$ python -q
>>> import numpy as np
>>> np.set_printoptions(precision=1, suppress=True, linewidth=100, floatmode="fixed")
>>> out = np.array([[1], [1], [0], [2], [2]])
>>> W2 = np.array([[0, -2, -2]])
>>> rng = np.random.default_rng(94438)
>>> K = out @ W2 + 0.3 * rng.normal(size=(5, 3))
>>> K
array([[-0.3, -2.7, -1.8],
       [-0.2, -2.0, -1.9],
       [-0.2,  0.2, -0.5],
       [ 0.2, -4.0, -4.2],
       [ 0.3, -4.0, -3.7]])
>>> left, s, vt = np.linalg.svd(K, full_matrices=False)
>>> np.round(np.abs(vt[0]), 1) + 0
array([0.0, 0.7, 0.7])
>>> round(float(np.sqrt((s ** 2).sum())), 1), np.round(np.linalg.norm(K), 1)
(9.1, np.float64(9.1))
>>> left.shape, s.shape, vt.shape
((5, 3), (3,), (3, 3))
>>> np.round(left.T @ left, 1) + 0
array([[1.0, 0.0, 0.0],
       [0.0, 1.0, 0.0],
       [0.0, 0.0, 1.0]])
>>> np.round(left.T @ K @ vt.T, 1) + 0
array([[9.0, 0.0, 0.0],
       [0.0, 0.8, 0.0],
       [0.0, 0.0, 0.5]])
>>> np.round(vt @ vt.T, 1) + 0
array([[1.0, 0.0, 0.0],
       [0.0, 1.0, 0.0],
       [0.0, 0.0, 1.0]])
>>> s
array([9.0, 0.8, 0.5])
>>> J = np.array([[6, 4, 0, 1, -6],
...     [4, -2, -4, 0, 0],
...     [0, -4, 4, -2, 6],
...     [1, 0, -2, 6, 0],
...     [-6, 0, 6, 0, -4]])
>>> hat = np.triu(np.array([[0, 3, 1, 5, 4],
...     [5, 5, 2, 4, 4],
...     [3, 1, 0, 0, 4],
...     [1, 3, 4, 3, 5],
...     [3, 2, 5, 2, 0]]), 1) + np.eye(5)
>>> out = hat @ J @ np.linalg.inv(hat)
>>> np.trace(out), np.trace(J)
(np.float64(10.0), np.int64(10))
>>> hat @ J - J @ hat
array([[ -7.0, -28.0,  -8.0, -18.0, -55.0],
       [-20.0, -20.0,  24.0,   8.0,   4.0],
       [-24.0,   0.0,  32.0,  16.0,  -6.0],
       [-30.0,  -3.0,  29.0,  -5.0, -46.0],
       [  0.0,  18.0,   6.0,  30.0,   0.0]])
>>> out
array([[  -1.0,   -3.0,   13.0,   46.0, -282.0],
       [ -16.0,   38.0,  -40.0,  -52.0,  328.0],
       [ -24.0,   68.0,  -84.0, -154.0,  920.0],
       [ -29.0,   87.0, -117.0, -197.0, 1201.0],
       [  -6.0,   18.0,  -24.0,  -42.0,  254.0]])
>>> out = J / np.linalg.norm(J, axis=1, keepdims=True)
>>> cov = out @ out.T
>>> np.round(np.degrees(np.arccos(np.clip(cov[2, 3], -1, 1))), 1)
np.float64(111.6)
>>> np.argwhere(np.triu(np.abs(cov) > 0.95, 1))
array([], shape=(0, 2), dtype=int64)
>>> (cov - 2 * np.eye(5)).round(6).argmax(axis=1)
array([1, 3, 4, 1, 2])
>>> np.linalg.norm(out, axis=1)
array([1.0, 1.0, 1.0, 1.0, 1.0])
>>> (np.abs(cov) > 0.9).astype(int)
array([[1, 0, 0, 0, 0],
       [0, 1, 0, 0, 0],
       [0, 0, 1, 0, 0],
       [0, 0, 0, 1, 0],
       [0, 0, 0, 0, 1]])
>>> W0 = np.array([[4, 5, 6, 7, 8, 9],
...     [10, 11, 12, 13, 14, 15],
...     [16, 17, 18, 19, 20, 21]])
>>> W0
array([[ 4,  5,  6,  7,  8,  9],
       [10, 11, 12, 13, 14, 15],
       [16, 17, 18, 19, 20, 21]])
>>> r = np.linalg.matrix_rank(W0)
>>> r
np.int64(2)
>>> N = np.linalg.svd(W0)[2][r:].T
>>> np.linalg.matrix_rank(W0.T @ W0), np.linalg.matrix_rank(W0 @ W0.T)
(np.int64(2), np.int64(2))
>>> np.round(W0 @ N, 1) + 0
array([[0.0, 0.0, 0.0, 0.0],
       [0.0, 0.0, 0.0, 0.0],
       [0.0, 0.0, 0.0, 0.0]])
>>> [int(np.linalg.matrix_rank(np.delete(W0, i, axis=0))) for i in range(3)]
[2, 2, 2]
>>> [int(np.linalg.matrix_rank(W0[:i])) for i in range(1, len(W0) + 1)]
[1, 2, 2]
>>> [int(np.linalg.matrix_rank(W0[:, :j + 1])) for j in range(6)]
[1, 2, 2, 2, 2, 2]
>>> out = K / np.linalg.norm(K, axis=1, keepdims=True)
>>> cov = out @ out.T
>>> (cov - 2 * np.eye(5)).round(6).argmax(axis=1)
array([1, 3, 3, 4, 3])
>>> np.linalg.norm(out, axis=1)
array([1.0, 1.0, 1.0, 1.0, 1.0])
>>> np.argwhere(np.triu(np.abs(cov) > 0.95, 1))
array([[0, 1],
       [0, 3],
       [0, 4],
       [1, 3],
       [1, 4],
       [3, 4]])
>>> cov[2]
array([0.2, 0.3, 1.0, 0.3, 0.3])
>>> labels = rng.integers(0, 2, 6)
>>> M = np.array([[1, 2, 1, 3, 3, 1],
...     [3, 2, 0, 2, 0, 1],
...     [0, 3, 3, 1, 2, 1],
...     [2, 0, 0, 3, 0, 1],
...     [0, 2, 2, 2, 3, 2],
...     [2, 0, 0, 3, 3, 3]]) * (labels[:, None] == labels)
>>> M
array([[1, 2, 1, 0, 0, 1],
       [3, 2, 0, 0, 0, 1],
       [0, 3, 3, 0, 0, 1],
       [0, 0, 0, 3, 0, 0],
       [0, 0, 0, 2, 3, 0],
       [2, 0, 0, 0, 0, 3]])
>>> out = np.linalg.inv(M)
>>> (np.abs(out) > 1e-9).astype(int)
array([[1, 1, 1, 0, 0, 1],
       [1, 1, 1, 0, 0, 1],
       [1, 1, 1, 0, 0, 1],
       [0, 0, 0, 1, 0, 0],
       [0, 0, 0, 1, 1, 0],
       [1, 1, 1, 0, 0, 1]])
>>> round(float(np.linalg.slogdet(M)[0]), 1)
-1.0
>>> round(np.linalg.det(M) * np.linalg.det(out), 1)
np.float64(1.0)
>>> np.round(np.linalg.inv(out), 1) + 0
array([[1.0, 2.0, 1.0, 0.0, 0.0, 1.0],
       [3.0, 2.0, 0.0, 0.0, 0.0, 1.0],
       [0.0, 3.0, 3.0, 0.0, 0.0, 1.0],
       [0.0, 0.0, 0.0, 3.0, 0.0, 0.0],
       [0.0, 0.0, 0.0, 2.0, 3.0, 0.0],
       [2.0, 0.0, 0.0, 0.0, 0.0, 3.0]])
>>> out
array([[-1.6,  0.8,  0.5,  0.0,  0.0,  0.1],
       [ 1.9, -0.5, -0.6,  0.0,  0.0, -0.3],
       [-2.3,  0.6,  1.1,  0.0,  0.0,  0.2],
       [ 0.0,  0.0,  0.0,  0.3,  0.0,  0.0],
       [ 0.0,  0.0,  0.0, -0.2,  0.3,  0.0],
       [ 1.1, -0.5, -0.4,  0.0,  0.0,  0.3]])
>>> round(np.linalg.cond(M), 1)
np.float64(23.7)
>>> np.sort(np.linalg.eigvals(out).real)
array([-1.9,  0.2,  0.3,  0.3,  0.4,  0.6])
>>> O, V = np.linalg.qr(M[:, :2])[0], np.linalg.qr(M[:, 2:])[0]
>>> s = np.linalg.svd(O.T @ V, compute_uv=False)
>>> np.degrees(np.arccos(s.clip(0, 1)))
array([ 7.4, 39.5])
>>> np.round(np.linalg.det(M), 1)
np.float64(-99.0)
>>> np.linalg.matrix_power(M, 3)
array([[50, 48, 21,  0,  0, 43],
       [57, 51, 20,  0,  0, 48],
       [74, 79, 38,  0,  0, 62],
       [ 0,  0,  0, 27,  0,  0],
       [ 0,  0,  0, 54, 27,  0],
       [42, 30, 14,  0,  0, 47]])
>>> np.trace(M)
np.int64(15)
